$ python3 -q
>>> import numpy as np
>>> np.set_printoptions(suppress=True, linewidth=120)
>>> rng = np.random.default_rng(55)
>>> labels = rng.integers(0, 3, 3)
>>> feats = np.triu((labels[:, None] == labels) & (rng.random((3, 3)) < 0.8), 1).astype(int)
>>> feats += feats.T
>>> print(feats)
[[0 1 1]
 [1 0 0]
 [1 0 0]]
>>> # equal to its transpose
>>> print(np.trace(feats @ feats @ feats) // 6)
0
>>> low = np.diag(feats.sum(axis=1)) - feats
>>> print(np.linalg.matrix_rank(low))
2
>>> print(low @ np.ones(3))
[0. 0. 0.]
>>> print(round(float(np.linalg.det(2 * feats)), 2), round(float(np.linalg.det(feats)), 2))
0.0 0.0
>>> print(np.einsum("ij,ji->", feats, feats))
4
>>> print(np.round(np.linalg.det(feats.T), 2))
0.0
>>> print(np.round(np.linalg.eigvals(feats).sum().real, 2))
0.0
>>> print(np.einsum("ii->", feats))
0
>>> print(np.round(np.linalg.eigvals(feats), 2))
[ 1.41 -1.41  0.  ]
>>> Y = np.array([[0.8], [-1.6], [-0.7]])
>>> Z = np.array([[1.2, -1.0, 0.6, 0.5]])
>>> F = Y @ Z
>>> print(F)
[[ 0.96 -0.8   0.48  0.4 ]
 [-1.92  1.6  -0.96 -0.8 ]
 [-0.84  0.7  -0.42 -0.35]]
>>> U, sigma, Vt = np.linalg.svd(F)
>>> print(sigma.round(2) + 0)
[3.35 0.   0.  ]
>>> Y = U[:, :1] @ np.diag(sigma[:1]) @ Vt[:1]
>>> print(Y.round(2))
[[ 0.96 -0.8   0.48  0.4 ]
 [-1.92  1.6  -0.96 -0.8 ]
 [-0.84  0.7  -0.42 -0.35]]
>>> print(np.round(F - F[0], 2))
[[ 0.    0.    0.    0.  ]
 [-2.88  2.4  -1.44 -1.2 ]
 [-1.8   1.5  -0.9  -0.75]]
>>> print(F.mean(axis=0))
[-0.6   0.5  -0.3  -0.25]
>>> print(np.round(F.sum(axis=0), 2))
[-1.8   1.5  -0.9  -0.75]
>>> print(np.abs(F).max())
1.92
>>> print(F.sum(axis=1))
[ 1.04 -2.08 -0.91]
>>> def softmax(z):
...     e = np.exp(z - z.max(axis=-1, keepdims=True))
...     return e / e.sum(axis=-1, keepdims=True)
... 
>>> print(np.round(softmax(F[0]), 2))
[0.42 0.07 0.26 0.24]
>>> print(np.round(softmax(F).sum(axis=1), 2))
[1. 1. 1.]
>>> S = F @ F.T / np.sqrt(4)
>>> print(np.round(softmax(S), 2) + 0)
[[0.82 0.04 0.13]
 [0.   0.9  0.1 ]
 [0.05 0.69 0.26]]
>>> print(np.round(softmax(S)[0] @ F, 2))
[ 0.6  -0.5   0.3   0.25]
>>> M = np.loadtxt("block13.csv", delimiter=",")
>>> print(M)
[[0. 0. 0. 1.]
 [0. 0. 1. 0.]
 [0. 1. 0. 0.]
 [1. 0. 0. 0.]]
>>> # row-stochastic, so 1 is an eigenvalue
>>> print(M[:, 3] @ M[:, 2])
0.0
>>> print(np.round(np.linalg.norm(M, axis=0), 2))
[1. 1. 1. 1.]
>>> print(np.round(np.linalg.svd(M, compute_uv=False), 2))
[1. 1. 1. 1.]
>>> print(np.round(np.linalg.pinv(M), 2))
[[0. 0. 0. 1.]
 [0. 0. 1. 0.]
 [0. 1. 0. 0.]
 [1. 0. 0. 0.]]
>>> x = np.array([4, 8, 0, 7])
>>> print(4 - np.linalg.matrix_rank(M - np.eye(4), tol=1e-8))
2
>>> print(np.round(np.sort(np.abs(np.degrees(np.angle(np.linalg.eigvals(M))))), 2))
[  0.   0. 180. 180.]
>>> print(np.round(np.linalg.det(M), 2))
1.0
>>> print(np.round(np.abs(np.linalg.eigvals(M)), 2))
[1. 1. 1. 1.]
>>> q = M.astype(float).copy()
>>> for j in range(4):
...     q[:, j] -= q[:, :j] @ (q[:, :j].T @ q[:, j])
...     q[:, j] /= np.linalg.norm(q[:, j])
... 
>>> print(q.T @ q)
[[1. 0. 0. 0.]
 [0. 1. 0. 0.]
 [0. 0. 1. 0.]
 [0. 0. 0. 1.]]
>>> print(q)
[[0. 0. 0. 1.]
 [0. 0. 1. 0.]
 [0. 1. 0. 0.]
 [1. 0. 0. 0.]]
>>> print(q.T @ M)
[[1. 0. 0. 0.]
 [0. 1. 0. 0.]
 [0. 0. 1. 0.]
 [0. 0. 0. 1.]]
>>> print(np.round(softmax(M[3] + -1), 2))
[0.48 0.17 0.17 0.17]
>>> print(np.round(softmax(M[3]), 2))
[0.48 0.17 0.17 0.17]
>>> print(np.round(softmax(10 * M[3]), 2) + 0)
[1. 0. 0. 0.]
>>> S = M @ M.T / np.sqrt(4)
>>> print(np.round(softmax(S), 2))
[[0.35 0.22 0.22 0.22]
 [0.22 0.35 0.22 0.22]
 [0.22 0.22 0.35 0.22]
 [0.22 0.22 0.22 0.35]]
>>> X = np.load("sample19.npy")
>>> print(X.round(2))
[[ 0.7   0.   -0.46  0.  ]
 [ 0.    0.    0.    0.  ]
 [-0.46  0.    0.3   0.  ]
 [ 0.    0.    0.    0.  ]]
>>> # columns 1 and 3 are equal
>>> print(round(float(np.trace(np.linalg.pinv(X) @ X)), 2))
1.0
>>> try:
...     np.linalg.inv(X)
... except np.linalg.LinAlgError as e:
...     print(repr(e))
... 
LinAlgError('Singular matrix')
>>> print(np.allclose(X[:-1].T @ np.linalg.lstsq(X[:-1].T, X[-1])[0], X[-1]))
True
>>> print(np.round(X @ np.linalg.pinv(X) @ X, 2))
[[ 0.7   0.   -0.46  0.  ]
 [ 0.    0.    0.    0.  ]
 [-0.46  0.    0.3   0.  ]
 [ 0.    0.    0.    0.  ]]
>>> Y = np.array([[-2, 3, -2], [1, 2, -2], [3, 0, -3]])
>>> W0 = Y + Y.T
>>> print(W0)
[[-4  4  1]
 [ 4  4 -2]
 [ 1 -2 -6]]
>>> x = np.array([-1, 1, 0])
>>> target = W0 @ x
>>> print(target)
[ 8  0 -3]
>>> print(np.round(np.linalg.solve(W0, W0[:, 2]), 2))
[-0.  0.  1.]
>>> print(np.round(np.linalg.solve(W0, target), 2))
[-1.  1. -0.]
>>> print(np.round(np.linalg.solve(W0, 2 * target), 2))
[-2.  2. -0.]
>>> vals, evecs = np.linalg.eig(W0)
>>> print(np.round(np.sort(np.linalg.eigvals(np.linalg.inv(W0))), 2))
[-0.24 -0.13  0.17]
>>> print(vals.round(2))
[ 5.84 -4.22 -7.62]
>>> print(np.round(W0 @ evecs[:, 0] - vals[0] * evecs[:, 0], 2) + 0)
[0. 0. 0.]
>>> print(np.round(np.sort(np.linalg.eigvals(W0.T)), 2))
[-7.62 -4.22  5.84]
>>> print(round(np.linalg.eigvalsh(W0).min(), 2))
-7.62
>>> print([round(float(np.linalg.det(W0[:i, :i])), 2) + 0 for i in range(1, 4)])
[-4.0, -32.0, 188.0]
>>> r0 = np.array([3, 1, 5])
>>> print(np.polyval(r0, W0[1]))
[57 57 15]
>>> print(np.correlate(W0[1], W0[2], "full"))
[-24 -32   8   8  -2]
>>> E = np.load("a.npy")
>>> print(E)
[[ 6  8  6  8  6  8]
 [ 9 -1  9 -1  9 -1]
 [ 5  4  5  4  5  4]
 [ 6  8  6  8  6  8]
 [ 9 -1  9 -1  9 -1]
 [ 5  4  5  4  5  4]]
>>> Y = np.array([[0, 6], [4, 0], [5, -9], [-5, -3], [4, 8], [3, -3]])
>>> print(np.einsum("ij->j", E))
[40 22 40 22 40 22]
>>> print(np.einsum("ik,kj->ij", E, Y))
[[ 70 -18]
 [ 79  51]
 [ 53   1]
 [ 70 -18]
 [ 79  51]
 [ 53   1]]
>>> print(np.vstack([E, Y.T]).shape)
(8, 6)
>>> print(E @ Y)
[[ 70 -18]
 [ 79  51]
 [ 53   1]
 [ 70 -18]
 [ 79  51]
 [ 53   1]]
>>> print(np.linalg.matrix_rank(E @ Y))
2
>>> C2 = E.T @ E
>>> print(C2)
[[284 118 284 118 284 118]
 [118 162 118 162 118 162]
 [284 118 284 118 284 118]
 [118 162 118 162 118 162]
 [284 118 284 118 284 118]
 [118 162 118 162 118 162]]
>>> print(np.round(np.linalg.eigvalsh(C2)[::-1], 2) + 0)
[1067.5  270.5    0.     0.     0.     0. ]
>>> print(np.trace(C2), (E ** 2).sum())
1338 1338
>>> print(np.linalg.lstsq(E[:-1].T, E[-1])[2])
2
>>> print(np.round(E @ np.linalg.pinv(E) @ E, 2))
[[ 6.  8.  6.  8.  6.  8.]
 [ 9. -1.  9. -1.  9. -1.]
 [ 5.  4.  5.  4.  5.  4.]
 [ 6.  8.  6.  8.  6.  8.]
 [ 9. -1.  9. -1.  9. -1.]
 [ 5.  4.  5.  4.  5.  4.]]
>>> print(round(float(np.trace(np.linalg.pinv(E) @ E)), 2))
2.0
>>> print(np.allclose(E[:-1].T @ np.linalg.lstsq(E[:-1].T, E[-1])[0], E[-1]))
True
>>> A = np.loadtxt("run12.csv", delimiter=",")
>>> print(A)
[[ -3.79 -10.29 -32.61]
 [ -3.19  -9.81 -30.52]
 [  0.93  -6.18 -13.68]
 [  1.74  -3.57  -1.35]
 [  0.8   -2.68   0.1 ]
 [  1.5    4.01   0.88]
 [  1.75   4.46   1.06]
 [  6.42  11.27   5.25]
 [ 17.62  24.24  17.21]
 [ 26.66  33.73  27.72]
 [ 40.09  47.12  44.09]
 [ 47.95  54.71  53.96]
 [ 52.84  59.38  60.2 ]
 [ 60.79  66.87  70.43]]
>>> x = np.array([6, -6, 0])
>>> print(np.round(np.einsum("ij,j->i", A, x), 2))
[ 39.    39.72  42.66  31.86  20.88 -15.06 -16.26 -29.1  -39.72 -42.42 -42.18 -40.56 -39.24 -36.48]
>>> x @ A
Traceback (most recent call last):
  File "<python-input-105>", line 1, in <module>
    x @ A
    ~~^~~
ValueError: matmul: Input operand 1 has a mismatch in its core dimension 0, with gufunc signature (n?,k),(k,m?)->(n?,m?) (size 14 is different from 3)
>>> print(np.round((A * x).sum(axis=1), 2))
[ 39.    39.72  42.66  31.86  20.88 -15.06 -16.26 -29.1  -39.72 -42.42 -42.18 -40.56 -39.24 -36.48]
>>> print(np.round(A @ x, 2))
[ 39.    39.72  42.66  31.86  20.88 -15.06 -16.26 -29.1  -39.72 -42.42 -42.18 -40.56 -39.24 -36.48]
